$ ipython --no-banner

In [1]: import numpy as np

In [2]: np.set_printoptions(precision=2, suppress=True, linewidth=100)

In [3]: J = np.array([[-9, 0, 0, 0, 0, 0, 0, 0],
   ...:     [0, 0, 0, 0, 0, 0, 0, 9],
   ...:     [0, 0, -2, 0, 0, 0, 0, 0],
   ...:     [0, 0, 0, -7, 0, 0, 0, 0],
   ...:     [0, 0, 0, 0, 0, -4, 0, 0],
   ...:     [0, 0, 0, 0, 0, 0, 5, 0],
   ...:     [0, 6, 0, 0, 0, 0, 0, 0],
   ...:     [0, 0, 0, 0, -6, 0, 0, 0]])

In [4]: J
Out[4]: 
array([[-9,  0,  0,  0,  0,  0,  0,  0],
       [ 0,  0,  0,  0,  0,  0,  0,  9],
       [ 0,  0, -2,  0,  0,  0,  0,  0],
       [ 0,  0,  0, -7,  0,  0,  0,  0],
       [ 0,  0,  0,  0,  0, -4,  0,  0],
       [ 0,  0,  0,  0,  0,  0,  5,  0],
       [ 0,  6,  0,  0,  0,  0,  0,  0],
       [ 0,  0,  0,  0, -6,  0,  0,  0]])

In [5]: M2 = np.array([[-1, 1, -3],
   ...:     [-1, 3, 1],
   ...:     [2, -3, -1],
   ...:     [1, 1, -2],
   ...:     [-2, 1, 2],
   ...:     [-3, 2, -3],
   ...:     [-3, 2, -3],
   ...:     [-3, 2, 3]])

In [6]: J @ M2
Out[6]: 
array([[  9,  -9,  27],
       [-27,  18,  27],
       [ -4,   6,   2],
       [ -7,  -7,  14],
       [ 12,  -8,  12],
       [-15,  10, -15],
       [ -6,  18,   6],
       [ 12,  -6, -12]])

In [7]: np.linalg.matrix_rank(np.vstack([J, M2.T]))
Out[7]: np.int64(8)

In [8]: M2 @ J
---------------------------------------------------------------------------
ValueError                                Traceback (most recent call last)
Cell In[8], line 1
----> 1 M2 @ J

ValueError: matmul: Input operand 1 has a mismatch in its core dimension 0, with gufunc signature (n?,k),(k,m?)->(n?,m?) (size 8 is different from 3)

In [9]: J @ J.T
Out[9]: 
array([[81,  0,  0,  0,  0,  0,  0,  0],
       [ 0, 81,  0,  0,  0,  0,  0,  0],
       [ 0,  0,  4,  0,  0,  0,  0,  0],
       [ 0,  0,  0, 49,  0,  0,  0,  0],
       [ 0,  0,  0,  0, 16,  0,  0,  0],
       [ 0,  0,  0,  0,  0, 25,  0,  0],
       [ 0,  0,  0,  0,  0,  0, 36,  0],
       [ 0,  0,  0,  0,  0,  0,  0, 36]])

In [10]: J @ J
Out[10]: 
array([[ 81,   0,   0,   0,   0,   0,   0,   0],
       [  0,   0,   0,   0, -54,   0,   0,   0],
       [  0,   0,   4,   0,   0,   0,   0,   0],
       [  0,   0,   0,  49,   0,   0,   0,   0],
       [  0,   0,   0,   0,   0,   0, -20,   0],
       [  0,  30,   0,   0,   0,   0,   0,   0],
       [  0,   0,   0,   0,   0,   0,   0,  54],
       [  0,   0,   0,   0,   0,  24,   0,   0]])

In [11]: (J != 0).astype(int)
Out[11]: 
array([[1, 0, 0, 0, 0, 0, 0, 0],
       [0, 0, 0, 0, 0, 0, 0, 1],
       [0, 0, 1, 0, 0, 0, 0, 0],
       [0, 0, 0, 1, 0, 0, 0, 0],
       [0, 0, 0, 0, 0, 1, 0, 0],
       [0, 0, 0, 0, 0, 0, 1, 0],
       [0, 1, 0, 0, 0, 0, 0, 0],
       [0, 0, 0, 0, 1, 0, 0, 0]])

In [12]: np.flatnonzero(np.linalg.matrix_power((J != 0) + (J.T != 0) + np.eye(8), 8)[1])
Out[12]: array([1, 4, 5, 6, 7])

In [13]: (J + J.T) / 2
Out[13]: 
array([[-9. ,  0. ,  0. ,  0. ,  0. ,  0. ,  0. ,  0. ],
       [ 0. ,  0. ,  0. ,  0. ,  0. ,  0. ,  3. ,  4.5],
       [ 0. ,  0. , -2. ,  0. ,  0. ,  0. ,  0. ,  0. ],
       [ 0. ,  0. ,  0. , -7. ,  0. ,  0. ,  0. ,  0. ],
       [ 0. ,  0. ,  0. ,  0. ,  0. , -2. ,  0. , -3. ],
       [ 0. ,  0. ,  0. ,  0. , -2. ,  0. ,  2.5,  0. ],
       [ 0. ,  3. ,  0. ,  0. ,  0. ,  2.5,  0. ,  0. ],
       [ 0. ,  4.5,  0. ,  0. , -3. ,  0. ,  0. ,  0. ]])

In [14]: np.linalg.matrix_power(J, 4)
Out[14]: 
array([[ 6561,     0,     0,     0,     0,     0,     0,     0],
       [    0,     0,     0,     0,     0,     0,  1080,     0],
       [    0,     0,    16,     0,     0,     0,     0,     0],
       [    0,     0,     0,  2401,     0,     0,     0,     0],
       [    0,     0,     0,     0,     0,     0,     0, -1080],
       [    0,     0,     0,     0, -1620,     0,     0,     0],
       [    0,     0,     0,     0,     0,  1296,     0,     0],
       [    0,   720,     0,     0,     0,     0,     0,     0]])

In [15]: np.trace(J)
Out[15]: np.int64(-18)

In [16]: mat = np.load("arr.npy")

In [17]: mat
Out[17]: 
array([[0, 0, 0, 1, 0, 0, 0, 0],
       [1, 0, 0, 0, 0, 0, 0, 0],
       [0, 1, 0, 0, 0, 0, 0, 0],
       [0, 0, 0, 0, 0, 0, 1, 0],
       [0, 0, 0, 0, 0, 0, 0, 1],
       [0, 0, 1, 0, 0, 0, 0, 0],
       [0, 0, 0, 0, 1, 0, 0, 0],
       [0, 0, 0, 0, 0, 1, 0, 0]])

In [18]: # row-stochastic, so 1 is an eigenvalue

In [19]: x = np.array([3, 0, 2, 3, 1, 2, 0, 1])

In [20]: target = mat @ x

In [21]: target
Out[21]: array([3, 3, 0, 0, 1, 2, 1, 2])

In [22]: np.linalg.solve(mat, mat[:, 0])
Out[22]: array([1., 0., 0., 0., 0., 0., 0., 0.])

In [23]: np.linalg.solve(mat, target)
Out[23]: array([3., 0., 2., 3., 1., 2., 0., 1.])

In [24]: np.linalg.solve(mat, -1 * target)
Out[24]: array([-3.,  0., -2., -3., -1., -2.,  0., -1.])

In [25]: np.linalg.solve(mat, target + mat[:, 1])
Out[25]: array([3., 1., 2., 3., 1., 2., 0., 1.])

In [26]: E = np.load("out13.npy")

In [27]: E
Out[27]: 
array([[-1,  0,  1,  2,  3,  4,  5,  6],
       [ 7,  8,  9, 10, 11, 12, 13, 14],
       [15, 16, 17, 18, 19, 20, 21, 22],
       [23, 24, 25, 26, 27, 28, 29, 30],
       [31, 32, 33, 34, 35, 36, 37, 38],
       [39, 40, 41, 42, 43, 44, 45, 46]])

In [28]: # looks like rank 2

In [29]: Uu, sig, VT = np.linalg.svd(E)

In [30]: np.argmax(sig[:-1] / (sig[1:] + 1e-6)) + 1
Out[30]: np.int64(2)

In [31]: sig.round(2) + 0
Out[31]: array([182.88,   8.22,   0.  ,   0.  ,   0.  ,   0.  ])

In [32]: M2 = Uu[:, :2] @ np.diag(sig[:2]) @ VT[:2]

In [33]: round(float(np.abs(E - M2).max()), 2)
Out[33]: 0.0

In [34]: np.linalg.matrix_rank(M2)
Out[34]: np.int64(2)

In [35]: M2.round(2) + 0
Out[35]: 
array([[-1.,  0.,  1.,  2.,  3.,  4.,  5.,  6.],
       [ 7.,  8.,  9., 10., 11., 12., 13., 14.],
       [15., 16., 17., 18., 19., 20., 21., 22.],
       [23., 24., 25., 26., 27., 28., 29., 30.],
       [31., 32., 33., 34., 35., 36., 37., 38.],
       [39., 40., 41., 42., 43., 44., 45., 46.]])
